% python3 -q
>>> import numpy as np
>>> np.set_printoptions(precision=1, suppress=True, linewidth=100)
>>> rnd = lambda a: np.round(a, 1) + 0
>>> m1 = np.load("case9.npy")
>>> m1
array([[0, 0, 3, 0, 0, 1, 2, 2, 2, 3, 0, 0, 2, 1],
       [0, 0, 0, 3, 0, 0, 1, 2, 2, 2, 3, 0, 0, 2],
       [3, 0, 0, 0, 3, 0, 0, 1, 2, 2, 2, 3, 0, 0],
       [0, 3, 0, 0, 0, 3, 0, 0, 1, 2, 2, 2, 3, 0],
       [0, 0, 3, 0, 0, 0, 3, 0, 0, 1, 2, 2, 2, 3],
       [1, 0, 0, 3, 0, 0, 0, 3, 0, 0, 1, 2, 2, 2],
       [2, 1, 0, 0, 3, 0, 0, 0, 3, 0, 0, 1, 2, 2],
       [2, 2, 1, 0, 0, 3, 0, 0, 0, 3, 0, 0, 1, 2],
       [2, 2, 2, 1, 0, 0, 3, 0, 0, 0, 3, 0, 0, 1],
       [3, 2, 2, 2, 1, 0, 0, 3, 0, 0, 0, 3, 0, 0],
       [0, 3, 2, 2, 2, 1, 0, 0, 3, 0, 0, 0, 3, 0],
       [0, 0, 3, 2, 2, 2, 1, 0, 0, 3, 0, 0, 0, 3],
       [2, 0, 0, 3, 2, 2, 2, 1, 0, 0, 3, 0, 0, 0],
       [1, 2, 0, 0, 3, 2, 2, 2, 1, 0, 0, 3, 0, 0]])
>>> rnd(np.sort(np.abs(np.linalg.eigvals(m1))))
array([ 0.1,  0.3,  2.2,  2.5,  3.5,  3.7,  4.6,  5. ,  5. ,  5.3,  5.3,  7.1,  7.7, 15.3])
>>> rnd(np.abs(np.linalg.eigvals(m1)).max())
np.float64(15.3)
>>> np.allclose(m1 @ m1.T, m1.T @ m1)
True
>>> vals, V = np.linalg.eigh(m1)
>>> vec = np.array([-5, -2, 0, -3, 3, -3, 0, 5, 2, -5, -2, 5, -2, -1])
>>> rnd(vec @ m1 @ vec / (vec @ vec)), rnd(vals[0]), rnd(vals[-1])
(np.float64(-1.9), np.float64(-7.7), np.float64(15.3))
>>> vec @ m1 @ vec
np.int64(-268)
>>> rnd(np.linalg.eigvalsh(m1[1:, 1:]))
array([-7.2, -6.8, -5.1, -5. , -4.5, -1.1, -0.3,  0.3,  2.4,  3.1,  5. ,  5.1, 14.2])
>>> np.abs(m1).sum(axis=1).max(), rnd(np.abs(vals).max())
(np.int64(16), np.float64(15.3))
>>> rng = np.random.default_rng(2337)
>>> lab = rng.permutation(14)
>>> lab
array([ 8, 13,  9,  0,  1,  6,  7, 12,  5, 11,  2,  3, 10,  4])
>>> B = m1[lab][:, lab]
>>> np.diag(B)
array([0, 0, 0, 0, 0, 0, 0, 0, 0, 0, 0, 0, 0, 0])
>>> rnd(np.sort(np.abs(np.linalg.eigvals(B))))
array([ 0.1,  0.3,  2.2,  2.5,  3.5,  3.7,  4.6,  5. ,  5. ,  5.3,  5.3,  7.1,  7.7, 15.3])
>>> np.trace(B)
np.int64(0)
>>> np.allclose(B, m1)
False
>>> E = np.diag(np.array([0, -4, 1, 5, -1, 3, -1, 5, -1, -4, 5, 3, 3])) + 3 * np.eye(13, k=1) + 3 * np.eye(13, k=-1)
>>> E
array([[ 0.,  3.,  0.,  0.,  0.,  0.,  0.,  0.,  0.,  0.,  0.,  0.,  0.],
       [ 3., -4.,  3.,  0.,  0.,  0.,  0.,  0.,  0.,  0.,  0.,  0.,  0.],
       [ 0.,  3.,  1.,  3.,  0.,  0.,  0.,  0.,  0.,  0.,  0.,  0.,  0.],
       [ 0.,  0.,  3.,  5.,  3.,  0.,  0.,  0.,  0.,  0.,  0.,  0.,  0.],
       [ 0.,  0.,  0.,  3., -1.,  3.,  0.,  0.,  0.,  0.,  0.,  0.,  0.],
       [ 0.,  0.,  0.,  0.,  3.,  3.,  3.,  0.,  0.,  0.,  0.,  0.,  0.],
       [ 0.,  0.,  0.,  0.,  0.,  3., -1.,  3.,  0.,  0.,  0.,  0.,  0.],
       [ 0.,  0.,  0.,  0.,  0.,  0.,  3.,  5.,  3.,  0.,  0.,  0.,  0.],
       [ 0.,  0.,  0.,  0.,  0.,  0.,  0.,  3., -1.,  3.,  0.,  0.,  0.],
       [ 0.,  0.,  0.,  0.,  0.,  0.,  0.,  0.,  3., -4.,  3.,  0.,  0.],
       [ 0.,  0.,  0.,  0.,  0.,  0.,  0.,  0.,  0.,  3.,  5.,  3.,  0.],
       [ 0.,  0.,  0.,  0.,  0.,  0.,  0.,  0.,  0.,  0.,  3.,  3.,  3.],
       [ 0.,  0.,  0.,  0.,  0.,  0.,  0.,  0.,  0.,  0.,  0.,  3.,  3.]])
>>> lab = rng.permutation(13)
>>> lab
array([12,  4,  0, 11,  9,  3,  8,  6,  5,  2, 10,  7,  1])
>>> B = E[lab][:, lab]
>>> np.trace(B)
np.float64(14.0)
>>> rnd(np.sort(np.abs(np.linalg.eigvals(B))))
array([0.1, 0.2, 1. , 2.3, 2.6, 4.4, 4.4, 4.9, 6.7, 6.7, 7.4, 8. , 8.3])
>>> np.diag(B)
array([ 3., -1.,  0.,  3., -4.,  5., -1., -1.,  3.,  1.,  5.,  5., -4.])
>>> np.allclose(B, E)
False
>>> M = np.load("sample18.npy")
>>> M
array([[0, 0, 0, 0, 0, 0, 0, 0, 0, 0, 0, 1, 0, 0],
       [0, 0, 0, 0, 1, 0, 0, 0, 0, 0, 0, 0, 0, 0],
       [0, 0, 0, 0, 0, 0, 0, 0, 1, 0, 0, 0, 0, 0],
       [0, 0, 0, 1, 0, 0, 0, 0, 0, 0, 0, 0, 0, 0],
       [0, 1, 0, 0, 0, 0, 0, 0, 0, 0, 0, 0, 0, 0],
       [0, 0, 0, 0, 0, 1, 0, 0, 0, 0, 0, 0, 0, 0],
       [0, 0, 0, 0, 0, 0, 1, 0, 0, 0, 0, 0, 0, 0],
       [0, 0, 0, 0, 0, 0, 0, 0, 0, 1, 0, 0, 0, 0],
       [0, 0, 0, 0, 0, 0, 0, 0, 0, 0, 0, 0, 1, 0],
       [1, 0, 0, 0, 0, 0, 0, 0, 0, 0, 0, 0, 0, 0],
       [0, 0, 0, 0, 0, 0, 0, 0, 0, 0, 0, 0, 0, 1],
       [0, 0, 0, 0, 0, 0, 0, 1, 0, 0, 0, 0, 0, 0],
       [0, 0, 1, 0, 0, 0, 0, 0, 0, 0, 0, 0, 0, 0],
       [0, 0, 0, 0, 0, 0, 0, 0, 0, 0, 1, 0, 0, 0]])
>>> M.shape
(14, 14)
>>> rnd(M.mean(axis=0))
array([0.1, 0.1, 0.1, 0.1, 0.1, 0.1, 0.1, 0.1, 0.1, 0.1, 0.1, 0.1, 0.1, 0.1])
>>> np.linalg.matrix_rank(M)
np.int64(14)
>>> np.unravel_index(np.abs(M).argmax(), M.shape)
(np.int64(0), np.int64(11))
>>> rnd(np.linalg.norm(M))
np.float64(3.7)
